% ipython --no-banner

In [1]: import numpy as np

In [2]: import numpy.linalg as la

In [3]: np.set_printoptions(suppress=True, linewidth=160)

In [4]: tidy = lambda a: np.round(a, 2) + 0

In [5]: J = np.load("sample16.npy")

In [6]: tidy(J)
Out[6]: 
array([[ 0.62, -0.23, -0.53, -0.53],
       [-0.23,  0.86, -0.32, -0.32],
       [-0.53, -0.32,  0.26, -0.74],
       [-0.53, -0.32, -0.74,  0.26]])

In [7]: x = np.array([-2, 2, 0, -2])

In [8]: a = np.maximum(J @ x, 0)

In [9]: tidy(np.tanh(J @ x))
Out[9]: array([-0.56,  0.99,  0.96, -0.09])

In [10]: print(tidy(np.maximum(J @ (3 * x), 0)))
[0.   8.45 5.73 0.  ]

In [11]: tidy(J.reshape(-1, 2))
Out[11]: 
array([[ 0.62, -0.23],
       [-0.53, -0.53],
       [-0.23,  0.86],
       [-0.32, -0.32],
       [-0.53, -0.32],
       [ 0.26, -0.74],
       [-0.53, -0.32],
       [-0.74,  0.26]])

In [12]: T = J.reshape(4, 2, -1)

In [13]: print(T.shape)
(4, 2, 2)

In [14]: tidy(np.einsum("ihd,ihd->ih", T, T))
Out[14]: 
array([[0.44, 0.56],
       [0.8 , 0.2 ],
       [0.38, 0.62],
       [0.38, 0.62]])

In [15]: W = np.array([[1, 1, -1], [0, 0, -1], [1, 2, 1], [0, 0, 3]])

In [16]: beta = np.array([0, 1, 2])

In [17]: act = np.maximum(J @ W + beta, 0)

In [18]: la.matrix_rank(act)
Out[18]: np.int64(3)

In [19]: (act > 0).mean(axis=0)
Out[19]: array([0.25, 0.75, 0.75])

In [20]: basis = np.array([[8, 1], [-7, -3], [1, 6]])

In [21]: W @ basis
Out[21]: 
array([[ 0, -8],
       [-1, -6],
       [-5,  1],
       [ 3, 18]])

In [22]: tidy(act @ basis)
Out[22]: 
array([[-3.2 , -1.59],
       [-0.86,  0.14],
       [-6.02,  2.32],
       [ 2.88, 17.27]])

In [23]: out = np.array([[-1, 2, 3], [-1, 0, 0], [3, -3, -3], [2, 3, 2]])

In [24]: la.matrix_rank(J @ out)
Out[24]: np.int64(3)

In [25]: tidy(np.einsum("ik,kj->ij", J, out))
Out[25]: 
array([[-3.05,  1.24,  2.39],
       [-2.23, -0.45, -0.36],
       [ 0.14, -4.06, -3.85],
       [-0.86,  1.94,  1.15]])

In [26]: tidy(np.einsum("ik,kj->ji", J, out))
Out[26]: 
array([[-3.05, -2.23,  0.14, -0.86],
       [ 1.24, -0.45, -4.06,  1.94],
       [ 2.39, -0.36, -3.85,  1.15]])

In [27]: tidy(out.T @ J.T)
Out[27]: 
array([[-3.05, -2.23,  0.14, -0.86],
       [ 1.24, -0.45, -4.06,  1.94],
       [ 2.39, -0.36, -3.85,  1.15]])

In [28]: tidy(J[:, 1] @ J[:, 3])
Out[28]: np.float64(0.0)

In [29]: print(tidy(J.T @ J))
[[1. 0. 0. 0.]
 [0. 1. 0. 0.]
 [0. 0. 1. 0.]
 [0. 0. 0. 1.]]

In [30]: data = np.load("block3.npy")

In [31]: data
Out[31]: 
array([[15.62,  2.  ,  7.74],
       [15.55,  2.08,  9.17],
       [14.45,  2.75,  9.36],
       [14.24,  3.6 ,  8.  ],
       [16.31,  3.91, 10.24],
       [14.07,  2.51, 10.48],
       [14.62,  2.11,  9.68],
       [13.08,  1.32,  9.54],
       [14.44,  3.33,  8.8 ],
       [14.38,  1.71,  8.98],
       [14.99,  2.72,  9.37]])

In [32]: G = np.cov(data, rowvar=False)

In [33]: tidy(np.polyfit(data[:, 0], data[:, 2], 1))
Out[33]: array([-0.05,  9.89])

In [34]: tidy(np.corrcoef(data[:, 0], data[:, 2])[0, 1])
Out[34]: np.float64(-0.05)

In [35]: tidy(la.eigvalsh(G)[::-1])
Out[35]: array([1.01, 0.7 , 0.41])

In [36]: np.argsort(-data.std(axis=0).round(6), kind="stable")
Out[36]: array([0, 2, 1])

In [37]: np.median(data, axis=0)
Out[37]: array([14.45,  2.51,  9.36])

In [38]: tidy(np.corrcoef(data.T))
Out[38]: 
array([[ 1.  ,  0.41, -0.05],
       [ 0.41,  1.  ,  0.03],
       [-0.05,  0.03,  1.  ]])

In [39]: tidy(G)
Out[39]: 
array([[ 0.77,  0.29, -0.04],
       [ 0.29,  0.66,  0.02],
       [-0.04,  0.02,  0.69]])

In [40]: print(tidy(np.einsum("ij,ji->", G, G)))
1.68

In [41]: print(tidy(la.det(2 * G)), tidy(la.det(G)))
2.31 0.29

In [42]: tidy(la.eigvals(G))
Out[42]: array([1.01, 0.41, 0.7 ])

In [43]: tidy(np.einsum("ii->", G))
Out[43]: np.float64(2.12)

In [44]: basis = data[[7, 6]].astype(float)

In [45]: for _ in range(7):
    ...:     lab = la.norm(data[:, None] - basis, axis=-1).argmin(axis=1)
    ...:     basis = np.array([data[lab == j].mean(axis=0) for j in range(2)])
    ...: 

In [46]: lab
Out[46]: array([1, 1, 1, 1, 1, 1, 1, 0, 1, 1, 1])

In [47]: tidy(basis[1] - basis[0])
Out[47]: array([ 1.79,  1.35, -0.36])

In [48]: tidy(basis)
Out[48]: 
array([[13.08,  1.32,  9.54],
       [14.87,  2.67,  9.18]])

In [49]: np.bincount(lab)
Out[49]: array([ 1, 10])

In [50]: np.abs(basis[1] - basis[0]).argmax()
Out[50]: np.int64(0)

In [51]: la.cond(basis) > 100
Out[51]: np.False_

In [52]: [round(float(x), 2) for x in la.svd(basis, compute_uv=False)[:3]]
Out[52]: [23.97, 1.24]

In [53]: np.argsort(-la.norm(basis, axis=0).round(6), kind="stable")[:3]
Out[53]: array([0, 2, 1])

In [54]: tidy(la.norm(basis, 2) / la.norm(basis))
Out[54]: np.float64(1.0)

In [55]: W0, _ = la.qr(np.array([[-0.2, -1.9, -1.6], [-1.5, -0.4, 0.5], [-2.0, 0.2, 1.2]]))

In [56]: tidy(W0)
Out[56]: 
array([[-0.08,  0.97,  0.23],
       [-0.6 ,  0.14, -0.79],
       [-0.8 , -0.2 ,  0.57]])

In [57]: # keeps lengths

In [58]: print(tidy(la.norm(W0, axis=0)))
[1. 1. 1.]

In [59]: tidy(la.svd(W0, compute_uv=False))
Out[59]: array([1., 1., 1.])

In [60]: M = np.array([[0, 3, -1, -1], [-3, 0, 4, 1], [1, -4, 0, -3], [1, -1, 3, 0]])

In [61]: rng = np.random.default_rng(24)

In [62]: lab = rng.permutation(4)

In [63]: print(lab)
[2 1 3 0]

In [64]: out = M[lab][:, lab]

In [65]: tidy(la.det(out)), tidy(la.det(M[lab]))
Out[65]: (np.float64(144.0), np.float64(144.0))

In [66]: out
Out[66]: 
array([[ 0, -4, -3,  1],
       [ 4,  0,  1, -3],
       [ 3, -1,  0,  1],
       [-1,  3, -1,  0]])

In [67]: U, s, Vh = la.svd(M, full_matrices=False)

In [68]: tidy(s)
Out[68]: array([5.71, 5.71, 2.1 , 2.1 ])

In [69]: tidy(np.sqrt((s ** 2).sum())), tidy(la.norm(M))
Out[69]: (np.float64(8.6), np.float64(8.6))

In [70]: hat = np.triu(np.array([[2, -5, 4, -2], [1, 3, 5, 0], [-3, 4, 5, -3], [-5, 1, -1, 3]]), 1) + np.eye(4)

In [71]: out = hat @ M @ la.inv(hat)

In [72]: print(tidy(la.det(out)))
144.0

In [73]: hat @ M - M @ hat
Out[73]: 
array([[ 17., -14., -41., -20.],
       [  5., -35.,  12.,  -9.],
       [ -3.,   8.,   7.,   2.],
       [  0.,   5.,   1.,  11.]])

In [74]: tidy(np.poly(out))
Out[74]: array([  1.,   0.,  37.,   0., 144.])

In [75]: print(out)
[[   17.    74.  -465. -1379.]
 [    2.   -10.    46.   128.]
 [   -2.   -11.    54.   155.]
 [    1.     4.   -21.   -61.]]

In [76]: s = 10 * 0.9 ** np.arange(3)

In [77]: Q, _ = la.qr(np.array([[-0.1, 0.2, 0.3], [-1.4, -0.3, 0.5], [-0.6, -2.1, -0.5]]))

In [78]: arr = rng.normal(size=(24, 3)) * s @ Q

In [79]: tidy(arr)
Out[79]: 
array([[  3.39,  -0.15,  11.58],
       [ -0.71, -11.16,   4.03],
       [  9.28,   1.04, -10.57],
       [ -3.86,  -8.7 ,  -7.43],
       [ -1.14, -10.93, -16.21],
       [  5.45,   5.99,  -1.69],
       [  2.55, -12.75,  15.34],
       [ -7.28,   7.47, -11.75],
       [ 22.11,  -1.9 ,   6.02],
       [-17.87,  -2.14,   3.97],
       [  8.08,  -2.87, -13.4 ],
       [ -7.64,  -7.69,   5.03],
       [-10.41, -11.57,   5.38],
       [ 11.87,   2.91,  -0.89],
       [ -5.96, -15.6 ,  -5.67],
       [ -8.1 ,  14.22,  23.99],
       [ -1.81,   0.33,   7.17],
       [ 23.67,  11.85,  18.51],
       [ 13.25,   2.06,  -6.11],
       [ 12.59,  -5.07,   7.96],
       [ -0.11,  -3.5 , -11.33],
       [ -1.17,  -4.38,   5.69],
       [  5.31,   4.91,  -2.6 ],
       [  0.85, -13.18,   5.24]])

In [80]: G = arr.T @ arr

In [81]: tidy(la.svd(arr, compute_uv=False) ** 2)
Out[81]: array([2929.31, 2266.19, 1396.84])

In [82]: tidy(np.trace(G)), tidy((arr ** 2).sum())
Out[82]: (np.float64(6592.34), np.float64(6592.34))

In [83]: E = np.load("dump.npy")

In [84]: print(E)
[[ -7.73   1.76   2.43]
 [  5.08 -10.33   1.95]
 [ -2.18   5.77   3.87]
 [ -1.35   6.06 -14.61]
 [ -1.17   5.23  -5.64]
 [  6.39   3.56  -2.42]
 [ 11.35  -3.71  -1.59]
 [ -2.85   2.18  -1.85]
 [ -4.19  -3.78   1.06]
 [  6.76   2.29   1.58]
 [  0.23   5.26  -7.28]
 [ -1.05   1.88  -0.2 ]
 [ -0.12  -4.6    8.32]
 [  7.01  -3.2    0.53]
 [ -1.07  -2.17  -5.91]
 [  7.88   0.54   5.07]
 [  5.07   0.62  -4.12]
 [ -2.03   3.44  -5.1 ]
 [  7.56  -7.99  -7.14]]

In [85]: out = W0 + rng.integers(-2, 3, (3, 1)) @ rng.integers(-2, 3, (1, 3))

In [86]: print(tidy(out))
[[-0.08  0.97  0.23]
 [-0.6   0.14 -0.79]
 [-2.8  -1.2   0.57]]

In [87]: out - W0
Out[87]: 
array([[ 0.,  0.,  0.],
       [ 0.,  0.,  0.],
       [-2., -1.,  0.]])

In [88]: la.matrix_rank(out - W0, tol=1e-8)
Out[88]: np.int64(1)

In [89]: tidy(la.svd(out - W0, compute_uv=False))
Out[89]: array([2.24, 0.  , 0.  ])

In [90]: np.abs(out - W0).sum(axis=1)
Out[90]: array([0., 0., 3.])

In [91]: mat = np.load("arr.npy")

In [92]: mat
Out[92]: 
array([[0, 1, 0],
       [0, 0, 1],
       [0, 0, 2],
       [0, 0, 0]])

In [93]: U, s, Vh = la.svd(mat)

In [94]: tidy(s)
Out[94]: array([2.24, 1.  , 0.  ])

In [95]: out = U[:, :2] @ np.diag(s[:2]) @ Vh[:2]

In [96]: print(tidy(la.norm(mat - out) / la.norm(mat)))
0.0

In [97]: out
Out[97]: 
array([[0., 1., 0.],
       [0., 0., 1.],
       [0., 0., 2.],
       [0., 0., 0.]])

In [98]: np.abs(mat - out).max()
Out[98]: np.float64(0.0)

In [99]: K = np.load("case10.npy")

In [100]: K
Out[100]: 
array([[-0.02,  0.04,  0.02],
       [ 0.21,  1.26,  1.44],
       [ 0.15,  1.11,  1.23],
       [-0.29, -2.62, -2.63],
       [-0.06, -1.25, -1.54],
       [-0.18, -2.54, -2.58],
       [-0.26, -2.48, -2.67],
       [ 0.13, -0.06, -0.17],
       [ 0.  , -1.46, -1.35],
       [-0.28, -2.63, -2.51],
       [ 0.02, -2.79, -2.4 ],
       [-0.19, -1.2 , -1.36],
       [ 0.19,  1.47,  1.18],
       [ 0.  , -0.13, -0.11],
       [ 0.11,  1.37,  1.26],
       [ 0.11,  2.46,  2.55],
       [ 0.06,  0.09, -0.12],
       [-0.13, -2.49, -2.66],
       [ 0.26,  1.31,  1.48],
       [ 0.07,  1.15,  1.28],
       [ 0.08,  1.37,  1.19],
       [-0.01, -2.59, -2.65],
       [ 0.03,  1.29,  1.33]])

In [101]: W = np.array([[-3, 4, -5], [3, 4, 4], [5, 3, 0]])

In [102]: beta = np.array([8, 4, 0])

In [103]: act = np.maximum(mat @ W + beta, 0)

In [104]: la.matrix_rank(act)
Out[104]: np.int64(3)

In [105]: (act > 0).astype(int)
Out[105]: 
array([[1, 1, 1],
       [1, 1, 0],
       [1, 1, 0],
       [1, 1, 0]])

In [106]: (act > 0).mean(axis=0)
Out[106]: array([1.  , 1.  , 0.25])

In [107]: basis = np.array([[4, 8, 0], [7, -7, 4], [-6, -2, -3]])

In [108]: W @ basis
Out[108]: 
array([[ 46, -42,  31],
       [ 16, -12,   4],
       [ 41,  19,  12]])

In [109]: act @ basis
Out[109]: 
array([[ 76,  24,  20],
       [101,  55,  28],
       [142,  74,  40],
       [ 60,  36,  16]])

In [110]: print(tidy(la.norm(K, 2) / la.norm(K)))
1.0

In [111]: la.matrix_rank(K, rtol=0.1)
Out[111]: np.int64(1)

In [112]: tidy(np.abs(la.svd(K)[2][-1]))
Out[112]: array([0.93, 0.22, 0.28])

In [113]: round(np.log10(la.cond(K)))
Out[113]: 1
